% ipython --no-banner

In [1]: import numpy as np

In [2]: from numpy import linalg as LA

In [3]: np.set_printoptions(precision=2, suppress=True, linewidth=200)

In [4]: data = np.loadtxt("out17.csv", delimiter=",")

In [5]: data
Out[5]: 
array([[ -2.56,  16.32, -16.96, -14.08,  23.56,  16.32,  -8.37, -59.15, -42.27, -16.33],
       [ -2.77,  14.99, -14.76, -12.82,  21.95,  14.99,  -7.27, -52.96, -37.81, -14.48],
       [ -3.04,  13.18, -12.02, -11.22,  19.73,  13.18,  -5.93, -44.98, -32.11, -12.12],
       [ -3.35,  11.08,  -9.24,  -9.53,  17.12,  11.08,  -4.61, -36.4 , -26.05,  -9.6 ],
       [ -3.47,  10.15,  -8.16,  -8.84,  15.97,  10.15,  -4.11, -32.88, -23.58,  -8.58],
       [ -3.57,   9.38,  -7.31,  -8.29,  15.  ,   9.38,  -3.73, -30.04, -21.6 ,  -7.76],
       [ -3.64,   8.88,  -6.79,  -7.94,  14.37,   8.88,  -3.51, -28.25, -20.36,  -7.24],
       [ -3.69,   8.4 ,  -6.32,  -7.62,  13.76,   8.4 ,  -3.3 , -26.57, -19.2 ,  -6.77],
       [ -3.78,   7.64,  -5.62,  -7.13,  12.79,   7.64,  -3.  , -24.  , -17.44,  -6.04],
       [ -3.82,   7.16,  -5.2 ,  -6.83,  12.17,   7.16,  -2.83, -22.43, -16.36,  -5.59],
       [ -3.96,   5.37,  -3.84,  -5.76,   9.84,   5.37,  -2.3 , -16.89, -12.6 ,  -4.05],
       [ -3.99,   4.61,  -3.35,  -5.34,   8.83,   4.61,  -2.12, -14.7 , -11.14,  -3.46],
       [ -3.99,   4.53,  -3.3 ,  -5.29,   8.72,   4.53,  -2.1 , -14.47, -10.98,  -3.4 ],
       [ -3.74,   1.41,  -1.89,  -3.56,   4.28,   1.41,  -1.67,  -6.43,  -5.63,  -1.32],
       [ -3.68,   1.2 ,  -1.83,  -3.44,   3.96,   1.2 ,  -1.65,  -5.94,  -5.3 ,  -1.2 ],
       [ -3.41,   0.54,  -1.63,  -2.99,   2.88,   0.54,  -1.57,  -4.39,  -4.23,  -0.84],
       [ -2.76,  -0.19,  -1.36,  -2.24,   1.45,  -0.19,  -1.39,  -2.51,  -2.83,  -0.45],
       [ -2.58,  -0.29,  -1.3 ,  -2.08,   1.21,  -0.29,  -1.34,  -2.21,  -2.58,  -0.39],
       [ -1.92,  -0.45,  -1.05,  -1.51,   0.57,  -0.45,  -1.08,  -1.36,  -1.79,  -0.24],
       [ -1.58,  -0.45,  -0.89,  -1.23,   0.36,  -0.45,  -0.92,  -1.04,  -1.44,  -0.19],
       [ -1.01,  -0.36,  -0.61,  -0.79,   0.13,  -0.36,  -0.62,  -0.61,  -0.9 ,  -0.11],
       [ -0.98,  -0.35,  -0.59,  -0.76,   0.12,  -0.35,  -0.6 ,  -0.59,  -0.87,  -0.11],
       [  2.64,   1.58,   2.16,   2.11,   0.58,   1.58,   2.06,   1.45,   2.5 ,   0.36],
       [  4.31,   2.85,   3.88,   3.52,   1.34,   2.85,   3.63,   2.52,   4.31,   0.68],
       [  5.19,   3.57,   4.87,   4.29,   1.82,   3.57,   4.51,   3.15,   5.34,   0.88],
       [  5.74,   4.04,   5.52,   4.77,   2.14,   4.04,   5.08,   3.56,   6.01,   1.02],
       [  6.14,   4.39,   6.02,   5.14,   2.39,   4.39,   5.52,   3.89,   6.52,   1.13],
       [  6.19,   4.43,   6.08,   5.18,   2.41,   4.43,   5.57,   3.93,   6.58,   1.14],
       [  8.32,   6.36,   8.88,   7.16,   3.84,   6.36,   7.98,   5.82,   9.45,   1.78],
       [  9.25,   7.23,  10.18,   8.05,   4.5 ,   7.23,   9.08,   6.73,  10.78,   2.1 ],
       [  9.49,   7.47,  10.54,   8.29,   4.69,   7.47,   9.38,   6.98,  11.15,   2.19],
       [ 11.06,   8.98,  12.87,   9.84,   5.88,   8.98,  11.33,   8.68,  13.55,   2.78],
       [ 13.07,  10.99,  16.05,  11.89,   7.5 ,  10.99,  13.96,  11.08,  16.84,   3.62],
       [ 13.38,  11.31,  16.56,  12.22,   7.76,  11.31,  14.38,  11.48,  17.37,   3.76],
       [ 15.77,  13.76,  20.6 ,  14.75,   9.8 ,  13.76,  17.68,  14.68,  21.59,   4.89],
       [ 17.47,  15.54,  23.61,  16.61,  11.3 ,  15.54,  20.11,  17.14,  24.74,   5.75],
       [ 18.78,  16.93,  26.01,  18.07,  12.48,  16.93,  22.03,  19.14,  27.27,   6.46],
       [ 26.05,  24.82,  40.31,  26.55,  19.36,  24.82,  33.34,  31.66,  42.54,  10.89],
       [ 31.82,  31.25,  52.67,  33.7 ,  25.08,  31.25,  42.96,  43.11,  55.96,  14.93],
       [ 33.91,  33.6 ,  57.34,  36.36,  27.19,  33.6 ,  46.56,  47.55,  61.07,  16.49],
       [ 33.94,  33.64,  57.42,  36.4 ,  27.23,  33.64,  46.62,  47.62,  61.15,  16.52],
       [ 39.04,  39.41,  69.16,  43.05,  32.46,  39.41,  55.63,  59.01,  74.08,  20.53],
       [ 44.95,  46.18,  83.41,  51.02,  38.65,  46.18,  66.47,  73.19,  89.9 ,  25.51],
       [ 45.53,  46.85,  84.83,  51.81,  39.26,  46.85,  67.56,  74.63,  91.5 ,  26.01]])

In [6]: basis = data[[28, 41]].astype(float)

In [7]: for _ in range(6):
   ...:     z = LA.norm(data[:, None] - basis, axis=-1).argmin(axis=1)
   ...:     basis = np.array([data[z == j].mean(axis=0) for j in range(2)])
   ...: 

In [8]: z
Out[8]: array([0, 0, 0, 0, 0, 0, 0, 0, 0, 0, 0, 0, 0, 0, 0, 0, 0, 0, 0, 0, 0, 0, 0, 0, 0, 0, 0, 0, 0, 0, 0, 0, 0, 0, 0, 0, 0, 1, 1, 1, 1, 1, 1, 1])

In [9]: basis[1] - basis[0]
Out[9]: array([34.32, 29.99, 61.98, 39.77, 22.13, 29.99, 48.92, 62.16, 71.63, 20.63])
